$ ipython --no-banner

In [1]: import numpy as np

In [2]: import numpy.linalg as la

In [3]: np.set_printoptions(precision=3, suppress=True, linewidth=100, sign=" ")

In [4]: O, _ = la.qr(np.array([[1.5, -1.6, 0.6, -0.3, 0.4, -0.4],
   ...:     [0.9, -0.5, 0.8, -0.4, -0.7, -0.9],
   ...:     [-0.4, 0.6, -0.1, -0.4, 1.5, 1.5],
   ...:     [0.6, -2.1, 1.6, 0.6, 2.3, 0.9],
   ...:     [0.6, -1.6, 0.5, -1.1, -0.7, -1.3],
   ...:     [-0.6, 0.6, -2.3, 1.4, 0.8, 0.2]]))

In [5]: M = O[:, :6]

In [6]: M
Out[6]: 
array([[-0.723, -0.217,  0.358, -0.063,  0.329, -0.435],
       [-0.434, -0.395, -0.094, -0.12 , -0.092,  0.79 ],
       [ 0.193, -0.042, -0.16 ,  0.271,  0.904,  0.213],
       [-0.289,  0.753, -0.214, -0.504,  0.178,  0.136],
       [-0.289,  0.465,  0.216,  0.768, -0.155,  0.197],
       [ 0.289,  0.11 ,  0.863, -0.253,  0.104,  0.29 ]])

In [7]: u = np.array([2, 1])

In [8]: np.cross(M[0, :3], M[3, :3])
Out[8]: array([-0.223, -0.258, -0.607])

In [9]: rng = np.random.default_rng(9452)

In [10]: z = rng.permutation(6)

In [11]: z
Out[11]: array([ 3,  2,  5,  0,  4,  1])

In [12]: other = M[z][:, z]

In [13]: other
Out[13]: 
array([[-0.504, -0.214,  0.136, -0.289,  0.178,  0.753],
       [ 0.271, -0.16 ,  0.213,  0.193,  0.904, -0.042],
       [-0.253,  0.863,  0.29 ,  0.289,  0.104,  0.11 ],
       [-0.063,  0.358, -0.435, -0.723,  0.329, -0.217],
       [ 0.768,  0.216,  0.197, -0.289, -0.155,  0.465],
       [-0.12 , -0.094,  0.79 , -0.434, -0.092, -0.395]])

In [14]: np.sort(np.abs(la.eigvals(other)))
Out[14]: array([ 1.,  1.,  1.,  1.,  1.,  1.])

In [15]: K = np.load("arr.npy")

In [16]: K
Out[16]: 
array([[  3.828,   0.322,   1.368],
       [  8.735,   8.304,  12.47 ],
       [ -4.73 ,  -5.932,  -4.43 ],
       [ -6.801, -11.395, -12.822],
       [  4.426,   2.147,   4.229],
       [  7.253,   3.819,   5.447],
       [  8.313,   3.656,   4.506],
       [ -6.446, -11.315, -12.898],
       [ -6.031, -10.139, -11.074],
       [  3.126,   2.849,   6.271],
       [ -9.471, -13.977, -15.746],
       [ 12.143,   8.703,  11.078],
       [  4.649,  -3.268,  -5.489],
       [ -0.043,  -3.377,  -2.795],
       [ -3.941,  -7.62 ,  -7.902],
       [  2.799,  -0.056,   1.332]])

In [17]: vec = np.array([1, 1, 0])

In [18]: K * vec
Out[18]: 
array([[  3.828,   0.322,   0.   ],
       [  8.735,   8.304,   0.   ],
       [ -4.73 ,  -5.932,  -0.   ],
       [ -6.801, -11.395,  -0.   ],
       [  4.426,   2.147,   0.   ],
       [  7.253,   3.819,   0.   ],
       [  8.313,   3.656,   0.   ],
       [ -6.446, -11.315,  -0.   ],
       [ -6.031, -10.139,  -0.   ],
       [  3.126,   2.849,   0.   ],
       [ -9.471, -13.977,  -0.   ],
       [ 12.143,   8.703,   0.   ],
       [  4.649,  -3.268,  -0.   ],
       [ -0.043,  -3.377,  -0.   ],
       [ -3.941,  -7.62 ,  -0.   ],
       [  2.799,  -0.056,   0.   ]])

In [19]: K @ np.eye(3)[1]
Out[19]: 
array([  0.322,   8.304,  -5.932, -11.395,   2.147,   3.819,   3.656, -11.315, -10.139,   2.849,
       -13.977,   8.703,  -3.268,  -3.377,  -7.62 ,  -0.056])

In [20]: cov = np.cov(K, rowvar=False)

In [21]: np.polyfit(K[:, 1], K[:, 2], 1)
Out[21]: array([ 1.222,  1.195])

In [22]: np.round(la.eigvalsh(cov)[::-1], 3) + 0
Out[22]: array([ 168.587,    3.915,    0.   ])

In [23]: np.argwhere(np.triu(np.abs(np.corrcoef(K.T)) > 0.8, 1))
Out[23]: 
array([[ 0,  1],
       [ 0,  2],
       [ 1,  2]])

In [24]: round(float(np.corrcoef(K[:, 1], K[:, 2])[0, 1]), 3)
Out[24]: 0.993

In [25]: Xs = K - K.mean(axis=0)

In [26]: evecs = la.svd(Xs)[2][:1]

In [27]: other = Xs - Xs @ evecs.T @ evecs

In [28]: np.diag(evecs.T @ evecs)
Out[28]: array([ 0.242,  0.304,  0.454])

In [29]: other.std(axis=0)
Out[29]: array([ 1.573,  0.07 ,  1.091])

In [30]: round(float(la.norm(other) / la.norm(Xs)), 3)
Out[30]: 0.151

In [31]: (Xs @ evecs.T).std(axis=0)
Out[31]: array([ 12.572])

In [32]: W0 = np.load("x.npy")

In [33]: W0
Out[33]: 
array([[ -2,  -7,   8,   0],
       [  0,   0,   0,   0],
       [  7,   4,   7,   2],
       [  0,   0,   0,   0],
       [  0,   0,   0,   0],
       [  0,   0,   0,   0],
       [ -5,  -3,   4,  -9],
       [  0,   0,   0,   0],
       [  0,   0,   0,   0],
       [  2,   1,  11,  -7],
       [ -2,  -7,   8,   0],
       [  0,   0,   0,   0],
       [  7,   4,   7,   2],
       [ -5,  -3,   4,  -9],
       [  0,   0,   0,   0],
       [  3,   7,   6, -12],
       [ -4,   3,  -1, -14],
       [ -2,  -7,   8,   0],
       [  0,   0,   0,   0],
       [  7,   4,   7,   2],
       [  8,  10,   2,  -3],
       [ -2,  -7,   8,   0],
       [  0,   0,   0,   0],
       [ -5,  -3,   4,  -9],
       [  7,   4,   7,   2],
       [  0,   0,   0,   0],
       [  0,   0,   0,   0],
       [  0,   0,   0,   0],
       [ -5,  -3,   4,  -9],
       [ -4,   3,  -1, -14],
       [ -1,  -1,   3,  -5],
       [ -2,  -7,   8,   0],
       [ -2,  -7,   8,   0],
       [  0,   0,   0,   0],
       [  0,   0,   0,   0],
       [ -5,  -3,   4,  -9]])

In [34]: # rows 1 and 3 are equal

In [35]: vec = np.array([5, 0, -3, -1])

In [36]: target = W0 @ vec

In [37]: coef, lr = np.zeros(4), 1 / la.norm(W0, 2) ** 2

In [38]: for i in range(60):
    ...:     coef -= lr * W0.T @ (W0 @ coef - target)
    ...:     if i % 10 == 0: print(i, round(la.norm(W0 @ coef - target), 3))
    ...: 
0 30.646
10 4.377
20 4.349
30 4.32
40 4.292
50 4.265

In [39]: coef
Out[39]: array([ 1.816,  2.567, -1.631,  0.425])

In [40]: round(float(la.cond(W0)), 3)
Out[40]: 39.237

In [41]: vec = np.array([1, -2, 2, -1])

In [42]: target = W0 @ vec

In [43]: target
Out[43]: 
array([28,  0, 11,  0,  0,  0, 18,  0,  0, 29, 28,  0, 11, 18,  0, 13,  2, 28,  0, 11, -5, 28,  0,
       18, 11,  0,  0,  0, 18,  2, 12, 28, 28,  0,  0, 18])

In [44]: target = target + 0.02 * rng.normal(size=36)

In [45]: target
Out[45]: 
array([28.001,  0.023, 11.009, -0.018,  0.009,  0.008, 18.003, -0.021,  0.011, 28.993, 27.97 ,
        0.029, 11.025, 17.987, -0.009, 12.997,  2.018, 27.989,  0.011, 10.984, -4.97 , 27.962,
       -0.036, 17.983, 11.003,  0.018,  0.023,  0.001, 18.001,  1.972, 12.015, 27.991, 27.993,
       -0.009,  0.013, 18.011])

In [46]: coef, *_ = la.lstsq(W0, target)

In [47]: np.round(W0.T @ (target - W0 @ coef), 3) + 0
Out[47]: array([ 0.,  0.,  0.,  0.])

In [48]: U, sigma, VT = la.svd(W0)

In [49]: sigma
Out[49]: array([ 36.621,  28.399,  27.395,   0.933])

In [50]: np.argmax(sigma[:-1] / (sigma[1:] + 1e-6)) + 1
Out[50]: np.int64(3)

In [51]: other = U[:, :3] @ np.diag(sigma[:3]) @ VT[:3]

In [52]: la.matrix_rank(W0, rtol=0.05)
Out[52]: np.int64(3)

In [53]: round(float(np.abs(W0 - other).max()), 3)
Out[53]: 0.37

In [54]: other = np.array([[-1]])

In [55]: W2 = np.array([[-2, 0, 2, 3, 3],
    ...:     [1, -3, -3, 3, 3],
    ...:     [-3, -1, 3, 1, 2],
    ...:     [2, 0, -1, 2, 2],
    ...:     [0, -3, 1, 1, 3]])

In [56]: m1 = np.block([[other, np.array([[0, 0, 4, 2, 2]])], [np.zeros((5, 1)), W2]])

In [57]: m1
Out[57]: 
array([[-1.,  0.,  0.,  4.,  2.,  2.],
       [ 0., -2.,  0.,  2.,  3.,  3.],
       [ 0.,  1., -3., -3.,  3.,  3.],
       [ 0., -3., -1.,  3.,  1.,  2.],
       [ 0.,  2.,  0., -1.,  2.,  2.],
       [ 0.,  0., -3.,  1.,  1.,  3.]])

In [58]: U, sigma, VT = la.svd(m1)

In [59]: sigma
Out[59]: array([ 8.969,  6.833,  3.296,  2.514,  0.828,  0.026])

In [60]: np.argmax(sigma[:-1] / (sigma[1:] + 1e-6)) + 1
Out[60]: np.int64(5)

In [61]: other = U[:, :5] @ np.diag(sigma[:5]) @ VT[:5]

In [62]: la.matrix_rank(m1, rtol=0.05)
Out[62]: np.int64(5)

In [63]: round(float(la.norm(m1 - other) / la.norm(m1)), 3)
Out[63]: 0.002

In [64]: O, Rm = la.qr(m1)

In [65]: O.shape, Rm.shape
Out[65]: ((6, 6), (6, 6))

In [66]: np.round(O.T @ O, 3) + 0
Out[66]: 
array([[ 1.,  0.,  0.,  0.,  0.,  0.],
       [ 0.,  1.,  0.,  0.,  0.,  0.],
       [ 0.,  0.,  1.,  0.,  0.,  0.],
       [ 0.,  0.,  0.,  1.,  0.,  0.],
       [ 0.,  0.,  0.,  0.,  1.,  0.],
       [ 0.,  0.,  0.,  0.,  0.,  1.]])

In [67]: np.allclose(Rm.T @ Rm, m1.T @ m1)
Out[67]: True

In [68]: np.trace(O @ O.T)
Out[68]: np.float64(6.0)

In [69]: vec = np.array([0, -2, -3, 0, -3, 3])

In [70]: target = m1 @ vec

In [71]: coef, lr = np.zeros(6), 1 / la.norm(m1, 2) ** 2

In [72]: for i in range(4):
    ...:     coef -= lr * m1.T @ (m1 @ coef - target)
    ...:     if i % 1 == 0: print(i, round(la.norm(m1 @ coef - target), 3))
    ...: 
0 12.659
1 11.05
2 9.66
3 8.46

In [73]: coef
Out[73]: array([ 0.185, -1.152, -1.927,  0.393, -0.008,  1.167])

In [74]: z = rng.permutation(6)

In [75]: other = m1[:, z] * rng.choice([-1, 1], 6)

In [76]: other
Out[76]: 
array([[ 2., -4.,  2.,  0.,  1.,  0.],
       [ 3., -2.,  3., -2., -0.,  0.],
       [ 3.,  3.,  3.,  1., -0., -3.],
       [ 2., -3.,  1., -3., -0., -1.],
       [ 2.,  1.,  2.,  2., -0.,  0.],
       [ 3., -1.,  1.,  0., -0., -3.]])

In [77]: U, _, VT = la.svd(m1.T @ other)

In [78]: np.round(la.lstsq(m1, other)[0], 3) + 0
Out[78]: 
array([[ 0.,  0.,  0.,  0., -1.,  0.],
       [ 0.,  0.,  0.,  1.,  0.,  0.],
       [ 0.,  0.,  0.,  0.,  0.,  1.],
       [ 0., -1.,  0.,  0.,  0.,  0.],
       [ 0.,  0.,  1.,  0.,  0.,  0.],
       [ 1.,  0.,  0.,  0.,  0.,  0.]])

In [79]: np.allclose(m1, m1.T)
Out[79]: False

In [80]: np.sort(np.abs(la.eigvals(m1)))
Out[80]: array([ 0.08 ,  1.   ,  2.801,  2.801,  4.199,  4.199])

In [81]: np.trace(m1)
Out[81]: np.float64(2.0)

In [82]: np.allclose(m1 @ m1.T, m1.T @ m1)
Out[82]: False

In [83]: round(la.det(m1), 3)
Out[83]: np.float64(11.0)

In [84]: (m1 + m1.T) / 2
Out[84]: 
array([[-1. ,  0. ,  0. ,  2. ,  1. ,  1. ],
       [ 0. , -2. ,  0.5, -0.5,  2.5,  1.5],
       [ 0. ,  0.5, -3. , -2. ,  1.5,  0. ],
       [ 2. , -0.5, -2. ,  3. ,  0. ,  1.5],
       [ 1. ,  2.5,  1.5,  0. ,  2. ,  1.5],
       [ 1. ,  1.5,  0. ,  1.5,  1.5,  3. ]])

In [85]: F = np.loadtxt("case14.csv", delimiter=",")

In [86]: F
Out[86]: 
array([[  0.,   4.,  12.,   4.],
       [  0.,   5.,  15.,   5.],
       [  0.,   2.,   6.,   2.],
       [  0.,   3.,   9.,   3.],
       [  0.,   3.,   9.,   3.]])

In [87]: r = la.matrix_rank(F)

In [88]: r
Out[88]: np.int64(1)

In [89]: null = la.svd(F)[2][r:].T

In [90]: np.round(F @ null, 3) + 0
Out[90]: 
array([[ 0.,  0.,  0.],
       [ 0.,  0.,  0.],
       [ 0.,  0.,  0.],
       [ 0.,  0.,  0.],
       [ 0.,  0.,  0.]])

In [91]: [int(la.matrix_rank(F[:i])) for i in range(1, len(F) + 1)]
Out[91]: [1, 1, 1, 1, 1]

In [92]: [int(la.matrix_rank(np.delete(F, i, axis=0))) for i in range(5)]
Out[92]: [1, 1, 1, 1, 1]

In [93]: la.matrix_rank(F.T @ F), la.matrix_rank(F @ F.T)
Out[93]: (np.int64(1), np.int64(1))

In [94]: np.allclose(F @ null, 0)
Out[94]: True

In [95]: u = np.array([1, 0])

In [96]: np.convolve(F[1], u)
Out[96]: array([  0.,   5.,  15.,   5.,   0.])

In [97]: np.correlate(F[1], F[4], "full")
Out[97]: array([   0.,   15.,   90.,  165.,   90.,   15.,    0.])

In [98]: np.array([np.convolve(row, u, "same") for row in F])
Out[98]: 
array([[  0.,   4.,  12.,   4.],
       [  0.,   5.,  15.,   5.],
       [  0.,   2.,   6.,   2.],
       [  0.,   3.,   9.,   3.],
       [  0.,   3.,   9.,   3.]])

In [99]: np.cross(F[1, :3], F[4, :3])
Out[99]: array([ 0.,  0.,  0.])

In [100]: np.round(la.norm(F, 2) / la.norm(F), 3)
Out[100]: np.float64(1.0)

In [101]: U, sigma, VT = la.svd(F)

In [102]: sigma.round(3) + 0
Out[102]: array([ 26.325,   0.   ,   0.   ,   0.   ])

In [103]: np.argmax(sigma[:-1] / (sigma[1:] + 1e-6)) + 1
Out[103]: np.int64(1)

In [104]: other = U[:, :1] @ np.diag(sigma[:1]) @ VT[:1]

In [105]: round(float(la.norm(F - other) / la.norm(F)), 3)
Out[105]: 0.0

In [106]: la.matrix_rank(other)
Out[106]: np.int64(1)

In [107]: round(np.abs(F - other).max(), 3)
Out[107]: np.float64(0.0)

In [108]: E = np.loadtxt("sample10.csv", delimiter=",")

In [109]: E
Out[109]: 
array([[78., 72.,  0., 27., 27., 63., 27., 36.],
       [72., 61.,  0., 24., 24., 56., 24., 32.],
       [ 0.,  0., -3.,  0.,  0.,  0.,  0.,  0.],
       [27., 24.,  0.,  6.,  9., 21.,  9., 12.],
       [27., 24.,  0.,  9.,  6., 21.,  9., 12.],
       [63., 56.,  0., 21., 21., 46., 21., 28.],
       [27., 24.,  0.,  9.,  9., 21.,  6., 12.],
       [36., 32.,  0., 12., 12., 28., 12., 13.]])

In [110]: z = rng.permutation(8)

In [111]: other = E[:, z] * rng.choice([-1, 1], 8)

In [112]: other
Out[112]: 
array([[-27., -72., -27.,  78.,  27.,  -0.,  63., -36.],
       [-24., -61., -24.,  72.,  24.,  -0.,  56., -32.],
       [ -0.,  -0.,  -0.,   0.,   0.,   3.,   0.,  -0.],
       [ -9., -24.,  -6.,  27.,   9.,  -0.,  21., -12.],
       [ -6., -24.,  -9.,  27.,   9.,  -0.,  21., -12.],
       [-21., -56., -21.,  63.,  21.,  -0.,  46., -28.],
       [ -9., -24.,  -9.,  27.,   6.,  -0.,  21., -12.],
       [-12., -32., -12.,  36.,  12.,  -0.,  28., -13.]])

In [113]: U, _, VT = la.svd(E.T @ other)

In [114]: np.round(la.lstsq(E, other)[0], 3) + 0
Out[114]: 
array([[ 0.,  0.,  0.,  1.,  0.,  0.,  0.,  0.],
       [ 0., -1.,  0.,  0.,  0.,  0.,  0.,  0.],
       [ 0.,  0.,  0.,  0.,  0., -1.,  0.,  0.],
       [ 0.,  0., -1.,  0.,  0.,  0.,  0.,  0.],
       [-1.,  0.,  0.,  0.,  0.,  0.,  0.,  0.],
       [ 0.,  0.,  0.,  0.,  0.,  0.,  1.,  0.],
       [ 0.,  0.,  0.,  0.,  1.,  0.,  0.,  0.],
       [ 0.,  0.,  0.,  0.,  0.,  0.,  0., -1.]])
